$ python3 -q
>>> import numpy as np
>>> np.set_printoptions(precision=2, suppress=True, linewidth=120)
>>> K = np.load("x.npy")
>>> print(K)
[[ -4  -4   4  10  10 -10]
 [  0   4  -2   0 -10   5]
 [  2   2   0  -5  -5   0]
 [  6   6  -6  -2  -2   2]
 [  0  -6   3   0   2  -1]
 [ -3  -3   0   1   1   0]]
>>> B = K[0, 0] * K[1:] - np.outer(K[1:, 0], K[0])
>>> B
array([[  0, -16,   8,   0,  40, -20],
       [  0,   0,  -8,   0,   0,  20],
       [  0,   0,   0, -52, -52,  52],
       [  0,  24, -12,   0,  -8,   4],
       [  0,   0,  12,  26,  26, -30]])
>>> np.linalg.matrix_rank(B), np.linalg.matrix_rank(K)
(np.int64(5), np.int64(6))
>>> O, evecs = np.linalg.qr(K[:, :5])[0], np.linalg.qr(K[:, 5:])[0]
>>> sigma = np.linalg.svd(O.T @ evecs, compute_uv=False)
>>> print(sigma)
[0.96]
>>> (sigma > 0.9).sum()
np.int64(1)
>>> print(np.round(np.linalg.norm(O @ O.T - evecs @ evecs.T, 2), 2))
1.0
>>> mat = np.array([[5, 1, 5, 1], [-1, 5, -1, 5], [5, 1, 5, 1], [-1, 5, -1, 5]])
>>> mat
array([[ 5,  1,  5,  1],
       [-1,  5, -1,  5],
       [ 5,  1,  5,  1],
       [-1,  5, -1,  5]])
>>> (mat + mat.T) / 2
array([[5., 0., 5., 0.],
       [0., 5., 0., 5.],
       [5., 0., 5., 0.],
       [0., 5., 0., 5.]])
>>> np.round(np.sort(np.abs(np.linalg.eigvals(mat))), 2) + 0
array([ 0. ,  0. , 10.2, 10.2])
>>> np.linalg.determinant(mat)
Traceback (most recent call last):
  File "<python-input-16>", line 1, in <module>
    np.linalg.determinant(mat)
    ^^^^^^^^^^^^^^^^^^^^^
AttributeError: module 'numpy.linalg' has no attribute 'determinant'
>>> np.trace(mat)
np.int64(20)
>>> np.linalg.matrix_power(mat, 4)
array([[ 3808,  3840,  3808,  3840],
       [-3840,  3808, -3840,  3808],
       [ 3808,  3840,  3808,  3840],
       [-3840,  3808, -3840,  3808]])
>>> (mat - mat.T) / 2
array([[ 0.,  1.,  0.,  1.],
       [-1.,  0., -1.,  0.],
       [ 0.,  1.,  0.,  1.],
       [-1.,  0., -1.,  0.]])
>>> round(np.linalg.det(mat), 2)
np.float64(0.0)
>>> data = np.loadtxt("mat.csv", delimiter=",")
>>> data.round(2) + 0
array([[ 0.09, -0.21,  0.01,  0.39,  0.23, -0.04,  0.12, -0.05,  0.11,  0.73, -0.24, -0.2 , -0.13, -0.27],
       [ 0.  ,  0.21,  0.42, -0.56, -0.09, -0.1 ,  0.14, -0.02,  0.45,  0.31, -0.05,  0.27,  0.14, -0.18],
       [ 0.06, -0.13,  0.06, -0.01,  0.29, -0.08,  0.73, -0.09,  0.27, -0.37,  0.16, -0.23, -0.23, -0.04],
       [ 0.12,  0.41, -0.03,  0.04, -0.03, -0.23,  0.18, -0.35, -0.05,  0.1 , -0.27, -0.35,  0.38,  0.51],
       [-0.06,  0.39,  0.26, -0.03,  0.23,  0.1 , -0.09,  0.6 , -0.08, -0.16, -0.36, -0.38, -0.1 , -0.14],
       [ 0.06,  0.08,  0.  , -0.02,  0.55,  0.37,  0.04,  0.17, -0.06,  0.2 ,  0.49,  0.05,  0.46,  0.14],
       [-0.38,  0.03, -0.28,  0.28, -0.06, -0.36, -0.06,  0.18,  0.42, -0.15,  0.08, -0.07,  0.48, -0.29],
       [ 0.06,  0.15,  0.37,  0.18, -0.45,  0.07, -0.09, -0.09,  0.01,  0.08,  0.57, -0.48, -0.06, -0.14],
       [ 0.38, -0.17,  0.47,  0.18,  0.34, -0.5 , -0.36, -0.09,  0.  , -0.22,  0.04,  0.11,  0.08,  0.  ],
       [-0.38,  0.2 ,  0.27,  0.28,  0.2 ,  0.43, -0.14, -0.54,  0.14, -0.2 , -0.19,  0.13, -0.01, -0.14],
       [ 0.15,  0.66, -0.34,  0.05,  0.19, -0.26, -0.03, -0.14, -0.09,  0.06,  0.24,  0.21, -0.34, -0.27],
       [ 0.47,  0.  , -0.06, -0.01, -0.17,  0.2 ,  0.21, -0.11, -0.28, -0.18, -0.2 ,  0.03,  0.42, -0.57],
       [ 0.09, -0.16, -0.31, -0.49,  0.23,  0.06, -0.41, -0.29,  0.2 , -0.04,  0.  , -0.49, -0.03, -0.16],
       [ 0.53,  0.11, -0.16,  0.25, -0.14,  0.32, -0.14,  0.15,  0.61, -0.09, -0.08,  0.1 , -0.08,  0.22]])
>>> np.round(data[:, 11] @ data[:, 5], 2)
np.float64(-0.0)
>>> x = np.array([-4, -3, -2, -3, 2, 5, 4, -1, 2, -2, 1, -1, 4, -5])
>>> y = data @ x
>>> y
array([-0.54,  1.51,  4.22, -3.18, -0.87,  3.57,  3.48, -1.4 , -4.93,  3.12, -3.18,  3.97,  3.31, -2.46])
>>> np.round(np.linalg.solve(data, data[:, 11]), 2) + 0
array([0., 0., 0., 0., 0., 0., 0., 0., 0., 0., 0., 1., 0., 0.])
>>> np.linalg.solve(data, -3 * y)
array([ 12.,   9.,   6.,   9.,  -6., -15., -12.,   3.,  -6.,   6.,  -3.,   3., -12.,  15.])
>>> m1 = np.loadtxt("run17.csv", delimiter=",")
>>> print(m1)
[[ 16. -24.  12. -18.]
 [ -8.   0.  -6.   0.]
 [-10.  15. -12.  18.]
 [  5.   0.   6.   0.]]
>>> P = np.triu(np.array([[-5, -2, 1, 5], [-4, 8, -4, -8], [1, 4, -2, 3], [-4, -8, 3, -8]]), 1) + np.eye(4)
>>> B = P @ m1 @ np.linalg.inv(P)
>>> P @ m1 - m1 @ P
array([[  31.,   47.,  -82., -290.],
       [   0.,  -76.,    8.,  -14.],
       [  15.,  -20.,   88.,  206.],
       [   0.,   10.,   -5.,  -43.]])
>>> print(np.trace(B), np.trace(m1))
4.0 4.0
>>> round(np.linalg.det(B), 2)
np.float64(2916.0)
>>> print(np.poly(B))
[   1.   -4. -192. -216. 2916.]
>>> B = np.linalg.inv(m1)
>>> print(round(float(np.linalg.slogdet(m1)[0]), 2))
1.0
>>> np.round(np.linalg.inv(B), 2) + 0
array([[ 16., -24.,  12., -18.],
       [ -8.,   0.,  -6.,   0.],
       [-10.,  15., -12.,  18.],
       [  5.,   0.,   6.,   0.]])
>>> B.round(2) + 0
array([[ 0.  , -0.33,  0.  , -0.33],
       [-0.11, -0.22, -0.11, -0.22],
       [ 0.  ,  0.28,  0.  ,  0.44],
       [ 0.09,  0.19,  0.15,  0.3 ]])
>>> O = m1.astype(float).copy()
>>> for j in range(4):
...     O[:, j] -= O[:, :j] @ (O[:, :j].T @ O[:, j])
...     O[:, j] /= np.linalg.norm(O[:, j])
... 
>>> print(np.round(O.T @ m1, 2) + 0)
[[ 21.1  -25.31  18.49 -22.19]
 [  0.    12.66   0.    11.09]
 [  0.     0.     4.27  -5.12]
 [  0.     0.     0.     2.56]]
>>> E = np.load("test6.npy")
>>> E
array([[3., 0., 0., 0., 2., 0., 2., 2., 0., 0., 0., 0., 0., 0., 0., 2.],
       [0., 3., 2., 0., 0., 2., 0., 0., 0., 0., 0., 0., 0., 0., 0., 0.],
       [0., 2., 3., 0., 0., 2., 0., 0., 0., 0., 0., 0., 0., 0., 0., 0.],
       [0., 0., 0., 3., 0., 0., 0., 0., 2., 2., 2., 2., 2., 2., 2., 0.],
       [2., 0., 0., 0., 3., 0., 2., 2., 0., 0., 0., 0., 0., 0., 0., 2.],
       [0., 2., 2., 0., 0., 3., 0., 0., 0., 0., 0., 0., 0., 0., 0., 0.],
       [2., 0., 0., 0., 2., 0., 3., 2., 0., 0., 0., 0., 0., 0., 0., 2.],
       [2., 0., 0., 0., 2., 0., 2., 3., 0., 0., 0., 0., 0., 0., 0., 2.],
       [0., 0., 0., 2., 0., 0., 0., 0., 3., 2., 2., 2., 2., 2., 2., 0.],
       [0., 0., 0., 2., 0., 0., 0., 0., 2., 3., 2., 2., 2., 2., 2., 0.],
       [0., 0., 0., 2., 0., 0., 0., 0., 2., 2., 3., 2., 2., 2., 2., 0.],
       [0., 0., 0., 2., 0., 0., 0., 0., 2., 2., 2., 3., 2., 2., 2., 0.],
       [0., 0., 0., 2., 0., 0., 0., 0., 2., 2., 2., 2., 3., 2., 2., 0.],
       [0., 0., 0., 2., 0., 0., 0., 0., 2., 2., 2., 2., 2., 3., 2., 0.],
       [0., 0., 0., 2., 0., 0., 0., 0., 2., 2., 2., 2., 2., 2., 3., 0.],
       [2., 0., 0., 0., 2., 0., 2., 2., 0., 0., 0., 0., 0., 0., 0., 3.]])
>>> # equal to its transpose
>>> B = E / np.linalg.norm(E, axis=1, keepdims=True)
>>> C2 = B @ B.T
>>> (C2 - 2 * np.eye(16)).round(6).argmax(axis=1)
array([4, 2, 1, 8, 0, 1, 0, 0, 3, 3, 3, 3, 3, 3, 3, 0])
>>> J = np.loadtxt("dump.csv", delimiter=",")
>>> J
array([[0.01, 0.01, 0.01, 0.04, 0.01, 0.04, 0.04, 0.06, 0.01, 0.06],
       [0.01, 0.01, 0.01, 0.04, 0.01, 0.04, 0.04, 0.06, 0.01, 0.06],
       [0.01, 0.01, 0.01, 0.04, 0.01, 0.04, 0.04, 0.06, 0.01, 0.06],
       [0.04, 0.04, 0.04, 0.11, 0.04, 0.11, 0.11, 0.18, 0.04, 0.18],
       [0.01, 0.01, 0.01, 0.04, 0.01, 0.04, 0.04, 0.06, 0.01, 0.06],
       [0.04, 0.04, 0.04, 0.11, 0.04, 0.11, 0.11, 0.18, 0.04, 0.18],
       [0.04, 0.04, 0.04, 0.11, 0.04, 0.11, 0.11, 0.18, 0.04, 0.18],
       [0.06, 0.06, 0.06, 0.18, 0.06, 0.18, 0.18, 0.3 , 0.06, 0.3 ],
       [0.01, 0.01, 0.01, 0.04, 0.01, 0.04, 0.04, 0.06, 0.01, 0.06],
       [0.06, 0.06, 0.06, 0.18, 0.06, 0.18, 0.18, 0.3 , 0.06, 0.3 ]])
>>> left, sigma, Vh = np.linalg.svd(J)
>>> sigma.round(2) + 0
array([1., 0., 0., 0., 0., 0., 0., 0., 0., 0.])
>>> B = left[:, :1] @ np.diag(sigma[:1]) @ Vh[:1]
>>> np.linalg.matrix_rank(B)
np.int64(1)
>>> B
array([[0.01, 0.01, 0.01, 0.04, 0.01, 0.04, 0.04, 0.06, 0.01, 0.06],
       [0.01, 0.01, 0.01, 0.04, 0.01, 0.04, 0.04, 0.06, 0.01, 0.06],
       [0.01, 0.01, 0.01, 0.04, 0.01, 0.04, 0.04, 0.06, 0.01, 0.06],
       [0.04, 0.04, 0.04, 0.11, 0.04, 0.11, 0.11, 0.18, 0.04, 0.18],
       [0.01, 0.01, 0.01, 0.04, 0.01, 0.04, 0.04, 0.06, 0.01, 0.06],
       [0.04, 0.04, 0.04, 0.11, 0.04, 0.11, 0.11, 0.18, 0.04, 0.18],
       [0.04, 0.04, 0.04, 0.11, 0.04, 0.11, 0.11, 0.18, 0.04, 0.18],
       [0.06, 0.06, 0.06, 0.18, 0.06, 0.18, 0.18, 0.3 , 0.06, 0.3 ],
       [0.01, 0.01, 0.01, 0.04, 0.01, 0.04, 0.04, 0.06, 0.01, 0.06],
       [0.06, 0.06, 0.06, 0.18, 0.06, 0.18, 0.18, 0.3 , 0.06, 0.3 ]])
>>> np.linalg.matrix_rank(J, rtol=0.05)
np.int64(1)
>>> round(float(np.abs(J - B).max()), 2)
0.0
>>> B = np.array([[1, 0], [2, -2], [-3, 2], [0, -2], [-1, 2], [0, -1]])
>>> cent = np.array([[5, 0, 5, 1, 5, 2, 3, 0, 3, 3, 0, 1, 1, 0],
...     [2, 4, 2, 1, 5, 5, 0, 3, 4, 3, 0, 2, 5, 0]])
>>> rng = np.random.default_rng(2)
>>> A = B @ cent + 0.3 * rng.normal(size=(6, 14))
>>> A
array([[  5.06,  -0.16,   4.88,   0.27,   5.54,   2.34,   2.9 ,   0.23,   3.08,   2.83,   0.29,   0.91,   0.9 ,
         -0.24],
       [  6.14,  -8.03,   6.16,  -0.18,   0.04,  -6.27,   6.25,  -5.94,  -1.9 ,   0.12,  -0.3 ,  -1.77,  -7.38,
         -0.49],
       [-11.52,   7.55, -10.75,  -0.96,  -4.68,   4.22,  -8.94,   6.09,  -1.05,  -2.74,  -0.34,   0.87,   7.07,
          0.54],
       [ -4.23,  -8.32,  -4.17,  -1.71, -10.07,  -9.6 ,  -0.56,  -5.66,  -7.69,  -6.43,   0.05,  -3.64,  -9.97,
          0.3 ],
       [ -0.29,   8.08,  -1.08,   0.77,   5.19,   7.94,  -3.05,   5.97,   5.19,   2.68,  -0.46,   2.27,   9.36,
          0.02],
       [ -1.55,  -4.  ,  -2.22,  -0.86,  -5.02,  -5.38,  -0.27,  -2.47,  -3.89,  -2.88,  -0.08,  -2.21,  -4.73,
         -0.03]])
>>> t3 = np.stack([A, 3 * A, A[::-1]])
>>> np.linalg.matrix_rank(t3)
array([6, 6, 6])
>>> left, sigma, Vh = np.linalg.svd(A)
>>> sigma
array([35.25, 26.75,  1.39,  1.15,  0.89,  0.64])
>>> B = left[:, :2] @ np.diag(sigma[:2]) @ Vh[:2]
>>> np.linalg.matrix_rank(A, rtol=0.05)
np.int64(2)
>>> print(round(np.linalg.norm(A - B) / np.linalg.norm(A), 2))
0.05
>>> B = A / np.sqrt((A ** 2).mean(axis=1, keepdims=True))
>>> np.linalg.matrix_rank(A - A.mean(axis=1, keepdims=True))
np.int64(6)
>>> B[1]
array([ 1.29, -1.69,  1.3 , -0.04,  0.01, -1.32,  1.32, -1.25, -0.4 ,  0.03, -0.06, -0.37, -1.56, -0.1 ])
>>> th = np.radians(30)
>>> Rm = np.eye(14)
>>> Rm[6, 6] = Rm[7, 7] = np.cos(th)
>>> Rm[6, 7], Rm[7, 6] = -np.sin(th), np.sin(th)
>>> B = A @ Rm.T
>>> np.allclose(A @ A.T, B @ B.T)
True
>>> np.linalg.svd(A, compute_uv=False), np.linalg.svd(B, compute_uv=False)
(array([35.25, 26.75,  1.39,  1.15,  0.89,  0.64]), array([35.25, 26.75,  1.39,  1.15,  0.89,  0.64]))
>>> round(float(np.linalg.det(Rm)), 2), np.round(np.trace(Rm), 2)
(1.0, np.float64(13.73))
>>> F = np.loadtxt("data.csv", delimiter=",")
>>> F
array([[ -2. ,   3. ,  -1. ,   0. ,   3. , -12. ,  23. ,   3. ],
       [ -1.5,  -0.5,   0.7,  -2.4,   0.3,   0.8,   0.6,   0.7],
       [  1.5,  -0.6,   0.1,  -0.5,  -0.7,  -0.4,  -1.2,  -0.8],
       [ -0.1,  -2.5,  -0.4,  -0.1,   1. ,  -0.7,   0.3,  -0.2],
       [  1.2,   1.1,   1.1,  -1.3,  -0.9,   1.5,   0.5,  -0.3],
       [  1.1,   1.7,   0.6,  -0.1,  -0.7,  -0.8,   0.2,   0.5],
       [ -2. ,  -0.3,  -1. ,   0.8,  -0.3,  -1.9,  -1.1,   0.6],
       [ -0.6,   1. ,  -1.5,   0.2,   1.2,  -0.1,  -0.4,   0.1],
       [ -0.6,   0. ,   0.8,   0.1,   1.1,   1.8,  -1. ,   3.2],
       [  0.1,   0.1,   0.2,   0.4,   0.5,  -0.5,  -0.4,   0.5],
       [ -0.1,  -2.3,  -1.1,  -0.5,   1.9,  -2. ,   0. ,   0.3],
       [ -0.3,   0.2,   1.2,   0.7,  -1.3,  -0.3,  -0.9,   0.3],
       [ -1.4,   0.6,  -0.7,   0.1,  -0.8,  -1.4,   0. ,  -0.2],
       [  0.7,   0.2,  -0.4,  -2.1,   0.3,  -0.5,  -0.9,  -0.1],
       [ -0.2,  -0.2,  -2.3,   0.3,  -2.2,  -1.6,  -1.7,   0.1],
       [  1.4,  -1.6,  -0.2,  -0.7,   1.3,   0.1,   1.2,  -0.5],
       [  0.1,   1. ,   0.4,   0.2,  -0.5,  -0.2,   0.7,  -1.1],
       [ -0.6,   1.3,  -0.6,   0.4,  -0.9,  -1.3,  -1.6,  -0.7],
       [  0.7,  -0.5,  -0.1,   0.7,   0.8,  -0.3,   0.3,   1.4],
       [  0.4,   0.5,   2.3,  -0.6,  -0.7,   1. ,  -0.1,  -1.4],
       [  0. ,  -0.2,   0.8,  -0.1,   0. ,  -0.5,  -0.1,  -0.5],
       [  0.5,  -1.8,  -0.4,  -0.6,  -0.5,   1.5,   0.5,   1.1],
       [  1.3,  -1.1,   0.4,   1.4,   0.4,  -0.3,  -0.4,  -0.8],
       [ -0.1,  -0.2,  -0.2,  -0.6,  -0.2,   0.4,   2. ,  -0.3],
       [  1.3,  -0.7,   0.5,  -1.5,   0.5,   0.8,  -0.4,   0.4],
       [  0.3,   2.7,   0.8,  -0.1,  -0.7,   0.1,   0.7,  -1. ]])
>>> idx = F[:, 5] > np.median(F[:, 5])
>>> u = F[idx].mean(axis=0) - F[~idx].mean(axis=0)
>>> u
array([ 0.3 ,  0.18,  0.68, -0.76,  0.02,  2.33, -0.64, -0.14])
>>> B = np.c_[F[:, :6] @ np.array([[5, 4, 2, 4, 5, 1],
...     [4, 4, 4, 0, 0, 3],
...     [0, 0, 2, 1, 2, 2],
...     [4, 5, 5, 2, 0, 5],
...     [1, 5, 1, 4, 0, 2],
...     [3, 3, 4, 1, 4, 3]]), np.array([1, -1, 0, 0, 0, 1, -2, 2, -1, 0, 1, 1, 0, 1, -2, 0, -1, 1, -2, -1, -1, 1, -2, -1, 0, 1])]
>>> B
array([[-31. , -17. , -39. ,  -9. , -60. , -25. ,   1. ],
       [-16.4, -16.1, -12.1,  -8.1,  -2.9, -10.6,  -1. ],
       [  1.2,  -3.6,  -4. ,   1.9,   6.1,  -5.2,   0. ],
       [-12. ,  -8. , -13.3,   2.3,  -4.1,  -9. ,   0. ],
       [  8.8,   2.7,   7.6,   1.2,  14.2,   2.9,   0. ],
       [  8.8,   4.8,   5.8,   1.2,   3.5,   3.1,   1. ],
       [-14. , -12.4, -11.1, -10.5, -19.6,  -7.2,  -2. ],
       [  2.7,   8.3,   1.6,   1.2,  -6.4,   2.5,   2. ],
       [  3.9,   9. ,   9.2,   4.8,   5.8,   9.1,  -1. ],
       [  1.5,   3.8,   1.5,   2.9,  -1.1,   2.3,   0. ],
       [-15.8,  -8.6, -20.2,   3.1, -10.7, -13.9,   1. ],
       [ -0.1,  -4.3,   3.6,  -4.1,  -0.3,   2.7,   1. ],
       [ -9.2, -10.9,  -7.7, -10.7, -14. ,  -6.3,   0. ],
       [ -5.3,  -6.9, -10.8,  -1.1,   0.7, -10.9,   1. ],
       [ -7.6, -15.9, -12.9, -12.9, -12. , -13.1,  -2. ],
       [ -0.6,   2.5,  -5.8,   9.3,   7. ,  -4.4,   0. ],
       [  4.2,   2.3,   4.7,  -1. ,   0.5,   3.3,  -1. ],
       [ -1. ,  -3.6,  -1.3,  -7.1,  -9.4,  -1.6,   1. ],
       [  4.2,   7.4,   2.3,   7. ,   2.1,   3.2,  -2. ],
       [  3.9,   0.1,   7.7,   0.9,  10.6,   5.1,  -1. ],
       [ -2.7,  -2.8,  -1.7,   0.1,  -0.4,  -1. ,  -1. ],
       [ -3.1,  -6.2,  -4.5,  -0.1,   7.7,  -5.2,   1. ],
       [  7.2,   8.9,   5.2,   9.7,   6.1,   5.7,  -2. ],
       [ -2.7,  -4. ,  -3. ,  -2.2,   0.7,  -3.3,  -1. ],
       [  0.6,  -0.2,  -3. ,   5.5,  10.7,  -3.9,   0. ],
       [ 11.5,   8.3,  12.2,  -0.9,   3.5,   8.4,   1. ]])
>>> np.linalg.matrix_rank(B)
np.int64(7)
>>> print(np.round(np.linalg.lstsq(F, B[:, 0])[0], 2) + 0)
[5. 4. 0. 4. 1. 3. 0. 0.]
